In [1]: import numpy as np

In [2]: from numpy import linalg as LA

In [3]: np.set_printoptions(precision=3, suppress=True, linewidth=160)

In [4]: basis = np.array([[-5, -5, -3, 2, -2, 5, -6]])

In [5]: rng = np.random.default_rng(45520)

In [6]: m1 = rng.normal(size=(39, 1)) @ basis + np.array([6, -6, -3, 2, -2, -4, 6])

In [7]: m1
Out[7]: 
array([[  0.653, -11.347,  -6.208,   4.139,  -4.139,   1.347,  -0.416],
       [ 10.978,  -1.022,  -0.013,   0.009,  -0.009,  -8.978,  11.974],
       [  3.604,  -8.396,  -4.437,   2.958,  -2.958,  -1.604,   3.125],
       [  7.286,  -4.714,  -2.228,   1.486,  -1.486,  -5.286,   7.543],
       [ -1.941, -13.941,  -7.765,   5.176,  -5.176,   3.941,  -3.529],
       [  4.542,  -7.458,  -3.875,   2.583,  -2.583,  -2.542,   4.251],
       [  1.452, -10.548,  -5.729,   3.819,  -3.819,   0.548,   0.542],
       [  1.451, -10.549,  -5.729,   3.819,  -3.819,   0.549,   0.542],
       [  8.605,  -3.395,  -1.437,   0.958,  -0.958,  -6.605,   9.126],
       [ 10.636,  -1.364,  -0.219,   0.146,  -0.146,  -8.636,  11.563],
       [  5.144,  -6.856,  -3.513,   2.342,  -2.342,  -3.144,   4.973],
       [ 11.447,  -0.553,   0.268,  -0.179,   0.179,  -9.447,  12.536],
       [  8.418,  -3.582,  -1.549,   1.033,  -1.033,  -6.418,   8.902],
       [  7.536,  -4.464,  -2.079,   1.386,  -1.386,  -5.536,   7.843],
       [  0.748, -11.252,  -6.151,   4.101,  -4.101,   1.252,  -0.303],
       [  4.612,  -7.388,  -3.833,   2.555,  -2.555,  -2.612,   4.334],
       [  8.16 ,  -3.84 ,  -1.704,   1.136,  -1.136,  -6.16 ,   8.592],
       [  6.532,  -5.468,  -2.681,   1.787,  -1.787,  -4.532,   6.639],
       [  9.334,  -2.666,  -1.   ,   0.666,  -0.666,  -7.334,  10.001],
       [  8.527,  -3.473,  -1.484,   0.989,  -0.989,  -6.527,   9.033],
       [  9.81 ,  -2.19 ,  -0.714,   0.476,  -0.476,  -7.81 ,  10.572],
       [ 10.433,  -1.567,  -0.34 ,   0.227,  -0.227,  -8.433,  11.319],
       [  7.728,  -4.272,  -1.963,   1.309,  -1.309,  -5.728,   8.074],
       [  7.118,  -4.882,  -2.329,   1.553,  -1.553,  -5.118,   7.342],
       [  5.946,  -6.054,  -3.032,   2.022,  -2.022,  -3.946,   5.935],
       [ 12.86 ,   0.86 ,   1.116,  -0.744,   0.744, -10.86 ,  14.232],
       [  7.616,  -4.384,  -2.03 ,   1.353,  -1.353,  -5.616,   7.94 ],
       [  6.633,  -5.367,  -2.62 ,   1.747,  -1.747,  -4.633,   6.76 ],
       [ 10.861,  -1.139,  -0.083,   0.056,  -0.056,  -8.861,  11.833],
       [  7.721,  -4.279,  -1.967,   1.312,  -1.312,  -5.721,   8.065],
       [ 15.641,   3.641,   2.785,  -1.856,   1.856, -13.641,  17.569],
       [ 13.937,   1.937,   1.762,  -1.175,   1.175, -11.937,  15.524],
       [  9.398,  -2.602,  -0.961,   0.641,  -0.641,  -7.398,  10.078],
       [  8.244,  -3.756,  -1.654,   1.103,  -1.103,  -6.244,   8.692],
       [  4.632,  -7.368,  -3.821,   2.547,  -2.547,  -2.632,   4.359],
       [  4.965,  -7.035,  -3.621,   2.414,  -2.414,  -2.965,   4.758],
       [  1.968, -10.032,  -5.419,   3.613,  -3.613,   0.032,   1.162],
       [  3.982,  -8.018,  -4.211,   2.807,  -2.807,  -1.982,   3.579],
       [  2.791,  -9.209,  -4.925,   3.284,  -3.284,  -0.791,   2.149]])

In [8]: Ac = m1 - m1.mean(axis=0)

In [9]: U, sig, Vt = LA.svd(Ac, full_matrices=False)

In [10]: (np.sign(U[:, 0]) == np.sign(U[0, 0])).astype(int)
Out[10]: array([1, 0, 1, 0, 1, 1, 1, 1, 0, 0, 1, 0, 0, 0, 1, 1, 0, 1, 0, 0, 0, 0, 0, 0, 1, 0, 0, 1, 0, 0, 0, 0, 0, 0, 1, 1, 1, 1, 1])

In [11]: np.round(sig ** 2 / (sig ** 2).sum(), 3) + 0
Out[11]: array([1., 0., 0., 0., 0., 0., 0.])

In [12]: np.searchsorted(np.cumsum(sig ** 2) / (sig ** 2).sum(), 0.9) + 1
Out[12]: np.int64(1)

In [13]: arr = np.load("sample19.npy")

In [14]: arr
Out[14]: 
array([[-3, -3, -3, -3],
       [ 0, -2,  0, -2],
       [-3, -3, -3, -3],
       [ 0, -2,  0, -2]])

In [15]: rk = LA.matrix_rank(arr)

In [16]: rk
Out[16]: np.int64(2)

In [17]: null = LA.svd(arr)[2][rk:].T

In [18]: [int(LA.matrix_rank(arr[:, :j + 1])) for j in range(4)]
Out[18]: [1, 2, 2, 2]

In [19]: [int(LA.matrix_rank(np.delete(arr, i, axis=0))) for i in range(4)]
Out[19]: [2, 2, 2, 2]

In [20]: [int(LA.matrix_rank(arr[:i])) for i in range(1, len(arr) + 1)]
Out[20]: [1, 2, 2, 2]

In [21]: np.round(null @ null.T, 3) + 0
Out[21]: 
array([[ 0.5,  0. , -0.5,  0. ],
       [ 0. ,  0.5,  0. , -0.5],
       [-0.5,  0. ,  0.5,  0. ],
       [ 0. , -0.5,  0. ,  0.5]])

In [22]: np.allclose(arr @ null, 0)
Out[22]: True

In [23]: data = np.loadtxt("dump.csv", delimiter=",")

In [24]: data
Out[24]: 
array([[-6.748, -2.677,  3.577, -1.587],
       [ 0.61 ,  5.795,  2.813,  2.828],
       [ 9.255, -3.438,  7.347, -3.606],
       [ 0.91 ,  3.889,  4.85 , -2.855],
       [ 9.495, -3.428,  0.658,  3.354],
       [-0.036, -1.69 ,  3.872, -3.945],
       [ 1.236,  3.76 , -1.773, -0.784],
       [-0.27 , -3.208, -5.186, -2.357],
       [-0.346, -0.605,  2.982,  9.2  ],
       [-7.208, -2.91 ,  2.717,  2.12 ],
       [-3.579,  4.071, -4.149,  6.692],
       [-1.161, -0.988,  0.194, -4.232],
       [ 4.971,  0.972, -7.51 ,  5.987],
       [ 3.015, -3.21 ,  2.681, -3.939],
       [-9.363,  6.843, -0.334,  3.036],
       [-3.296,  0.562,  2.985, -3.628],
       [-1.839,  3.39 ,  2.384,  6.774],
       [-0.011, -1.663,  1.61 ,  5.33 ],
       [-1.054, -4.676, -5.739, -3.455],
       [-2.164, -1.323,  2.112, -0.731],
       [-1.521,  1.576,  8.215, -3.085],
       [ 4.439,  0.354, -0.571, -8.084],
       [ 1.574, -3.565, -2.75 ,  3.794],
       [ 3.441, -5.977,  6.685,  6.217],
       [-3.783,  6.455, -4.17 ,  6.928],
       [ 5.508, -4.417,  5.329, -4.684],
       [-6.86 , -3.869,  1.356,  2.317],
       [-3.565, -5.254, -0.074, -3.718],
       [-1.529, -3.776,  0.144, -8.975],
       [ 5.825, -1.866,  6.44 , -0.854],
       [-2.897, -0.587, -0.942,  5.155],
       [ 1.806,  0.032, -1.14 , -7.758],
       [ 3.241, -1.81 , -2.434,  1.791],
       [ 0.227,  5.743,  1.026, -2.336],
       [ 6.041, -1.694,  1.473,  4.386],
       [ 0.944, -2.103, -3.7  ,  0.534],
       [ 1.612,  1.823, -3.447,  7.304]])

In [25]: np.argsort(-LA.norm(arr, axis=0).round(6), kind="stable")[:3]
Out[25]: array([1, 3, 0])

In [26]: [round(float(x), 3) for x in LA.svd(arr, compute_uv=False)[:3]]
Out[26]: [8.993, 2.669, 0.0]

In [27]: LA.cond(arr) > 100
Out[27]: np.True_

In [28]: C2 = np.cov(data, rowvar=False)

In [29]: data.std(axis=0)
Out[29]: array([4.255, 3.444, 3.753, 4.762])

In [30]: np.corrcoef(data.T)
Out[30]: 
array([[ 1.   , -0.257,  0.127, -0.097],
       [-0.257,  1.   , -0.153,  0.255],
       [ 0.127, -0.153,  1.   , -0.208],
       [-0.097,  0.255, -0.208,  1.   ]])

In [31]: round(float(np.corrcoef(data[:, 3], data[:, 2])[0, 1]), 3)
Out[31]: -0.208

In [32]: Ac = data - data.mean(axis=0)

In [33]: V = LA.svd(Ac)[2][:1]

In [34]: Y = Ac - Ac @ V.T @ V

In [35]: np.cov(Ac @ V.T, rowvar=False)
Out[35]: array(27.899)

In [36]: LA.norm(Y, axis=1).round(6).argmax()
Out[36]: np.int64(23)

In [37]: Ac = data - data.mean(axis=0)

In [38]: U, sig, Vt = LA.svd(Ac, full_matrices=False)

In [39]: Vt[0] * np.sign(Vt[0, np.abs(Vt[0]).argmax()])
Out[39]: array([-0.391,  0.353, -0.336,  0.78 ])

In [40]: np.searchsorted(np.cumsum(sig ** 2) / (sig ** 2).sum(), 0.9) + 1
Out[40]: np.int64(4)

In [41]: np.abs(Vt[-1])
Out[41]: array([0.328, 0.916, 0.071, 0.22 ])

In [42]: (np.sign(U[:, 0]) == np.sign(U[0, 0])).astype(int)
Out[42]: array([1, 0, 1, 1, 1, 1, 0, 1, 0, 0, 0, 1, 0, 1, 0, 1, 0, 0, 1, 1, 1, 1, 0, 1, 0, 1, 0, 1, 1, 1, 0, 1, 0, 0, 0, 0, 0])

In [43]: sig ** 2 / (sig ** 2).sum()
Out[43]: array([0.407, 0.267, 0.186, 0.14 ])

In [44]: sig
Out[44]: array([31.691, 25.657, 21.443, 18.609])

In [45]: Ac = (data - data.mean(axis=0)) / data.std(axis=0)

In [46]: Ac.std(axis=0)
Out[46]: array([1., 1., 1., 1.])

In [47]: np.argwhere(np.abs(Ac) > 2)
Out[47]: 
array([[ 2,  0],
       [ 4,  0],
       [12,  2],
       [14,  0],
       [14,  1],
       [24,  1]])

In [48]: beta = LA.lstsq(np.delete(Ac, 2, axis=1), Ac[:, 2])[0]

In [49]: np.round(1 - np.var(Ac[:, 2] - np.delete(Ac, 2, axis=1) @ beta), 3)
Out[49]: np.float64(0.061)

In [50]: W0 = np.load("data.npy")

In [51]: W0
Out[51]: 
array([[-11.719, -15.752,  37.438, -21.608],
       [ -9.098, -13.365,  33.73 , -18.496],
       [ -5.077,  -9.603,  27.631, -13.563],
       [ -2.321,  -6.919,  23.005, -10.014],
       [ -2.097,  -6.695,  22.605,  -9.716],
       [ -1.065,  -5.649,  20.7  ,  -8.322],
       [  1.911,  -2.401,  14.247,  -3.937],
       [  3.795,   0.728,   5.705,   0.508],
       [  3.545,   1.073,   3.691,   1.09 ],
       [  3.322,   1.123,   2.966,   1.21 ],
       [  2.771,   1.079,   1.87 ,   1.244],
       [  2.728,   1.07 ,   1.806,   1.239],
       [  2.442,   1.002,   1.429,   1.183],
       [  2.301,   0.961,   1.268,   1.146],
       [  0.3  ,   0.148,   0.063,   0.194],
       [  0.211,   0.104,   0.042,   0.138],
       [ -0.777,  -0.433,   0.655,  -1.152],
       [ -0.359,  -0.196,   0.771,  -0.984],
       [  0.221,   0.14 ,   0.877,  -0.713],
       [  6.032,   3.63 ,   0.946,   2.634],
       [  8.783,   5.321,   0.726,   4.364],
       [ 10.058,   6.109,   0.595,   5.181],
       [ 22.925,  14.182,  -1.37 ,  13.771],
       [ 37.704,  23.607,  -4.453,  24.053],
       [ 41.815,  26.248,  -5.41 ,  26.962],
       [ 43.891,  27.584,  -5.906,  28.437],
       [ 53.102,  33.53 ,  -8.198,  35.026]])

In [52]: U, sig, Vt = LA.svd(m1)

In [53]: V = Vt[:(sig > 1e-8).sum()]

In [54]: x0 = m1[35] + 5 * m1[18] + rng.integers(2) * np.eye(7)[5]

In [55]: x0
Out[55]: array([ 51.635, -20.365,  -8.619,   5.746,  -5.746, -39.635,  54.763])

In [56]: np.allclose(V.T @ V @ x0, x0)
Out[56]: True

In [57]: Ac = W0 - W0.mean(axis=0)

In [58]: V = LA.svd(Ac)[2][:3]

In [59]: Y = Ac - Ac @ V.T @ V

In [60]: (Ac @ V.T).std(axis=0)
Out[60]: array([25.783,  8.317,  0.351])

In [61]: round(LA.norm(Y) / LA.norm(Ac), 3)
Out[61]: np.float64(0.0)

In [62]: LA.norm(Y, axis=1).round(6).argmax()
Out[62]: np.int64(0)

In [63]: np.diag(V.T @ V)
Out[63]: array([0.65 , 0.515, 0.922, 0.912])

In [64]: rk = LA.matrix_rank(W0)

In [65]: rk
Out[65]: np.int64(3)

In [66]: null = LA.svd(W0)[2][rk:].T

In [67]: null[:, 0] / null[np.abs(null[:, 0]).round(6).argmax(), 0]
Out[67]: array([-0.85 ,  1.   ,  0.4  ,  0.425])

In [68]: [int(LA.matrix_rank(W0[:i])) for i in range(1, len(W0) + 1)]
Out[68]: 
[1,
 2,
 3,
 3,
 3,
 3,
 3,
 3,
 3,
 3,
 3,
 3,
 3,
 3,
 3,
 3,
 3,
 3,
 3,
 3,
 3,
 3,
 3,
 3,
 3,
 3,
 3]

In [69]: np.allclose(W0 @ null, 0)
Out[69]: True

In [70]: mat = np.load("out10.npy")

In [71]: mat
Out[71]: 
array([[-2.98 ,  3.988, -0.976, -4.997, -3.986, -0.972, -3.974],
       [-3.032,  4.003, -1.008, -5.018, -3.988, -1.022, -4.01 ],
       [-3.025,  3.971, -0.981, -4.995, -4.027, -1.022, -3.997],
       [-2.969,  3.952, -0.996, -4.974, -3.979, -0.999, -4.004],
       [-2.987,  3.972, -1.013, -5.024, -3.976, -0.998, -3.993],
       [-3.035,  4.   , -0.968, -5.007, -4.024, -1.038, -4.001],
       [-2.965,  3.992, -0.998, -5.014, -4.009, -1.029, -4.016],
       [-2.997,  3.973, -1.013, -4.978, -3.997, -1.006, -3.976],
       [-2.983,  3.97 , -0.994, -5.029, -3.999, -0.991, -4.016],
       [ 2.013, -1.986, -2.033,  1.992, -4.013,  1.961, -0.984],
       [ 1.984, -1.984, -1.98 ,  1.997, -4.015,  1.986, -1.04 ],
       [ 2.015, -2.026, -2.037,  2.003, -3.994,  1.989, -0.949],
       [ 1.971, -1.973, -1.972,  1.991, -3.961,  1.992, -0.969],
       [ 2.039, -1.985, -1.989,  2.023, -4.016,  1.994, -0.984],
       [ 1.965, -1.998, -2.008,  2.   , -3.989,  2.02 , -0.991],
       [ 1.973, -2.031, -2.013,  2.02 , -4.014,  2.022, -0.97 ],
       [ 1.962, -2.015, -1.963,  2.035, -3.975,  2.009, -0.99 ],
       [ 1.99 , -1.977, -2.034,  2.025, -4.012,  1.978, -0.992]])

In [72]: LA.norm(mat, axis=0)
Out[72]: array([10.793, 13.36 ,  6.71 , 16.177, 16.965,  6.706, 12.355])

In [73]: LA.norm(mat, axis=1).argmax()
Out[73]: np.int64(5)

In [74]: np.round(LA.norm(mat, 1), 3), round(float(LA.norm(mat, np.inf)), 3)
Out[74]: (np.float64(71.974), 22.081)

In [75]: np.round(LA.norm(mat, 2), 3)
Out[75]: np.float64(27.527)

In [76]: round(LA.norm(mat, "nuc"), 3)
Out[76]: np.float64(46.06)
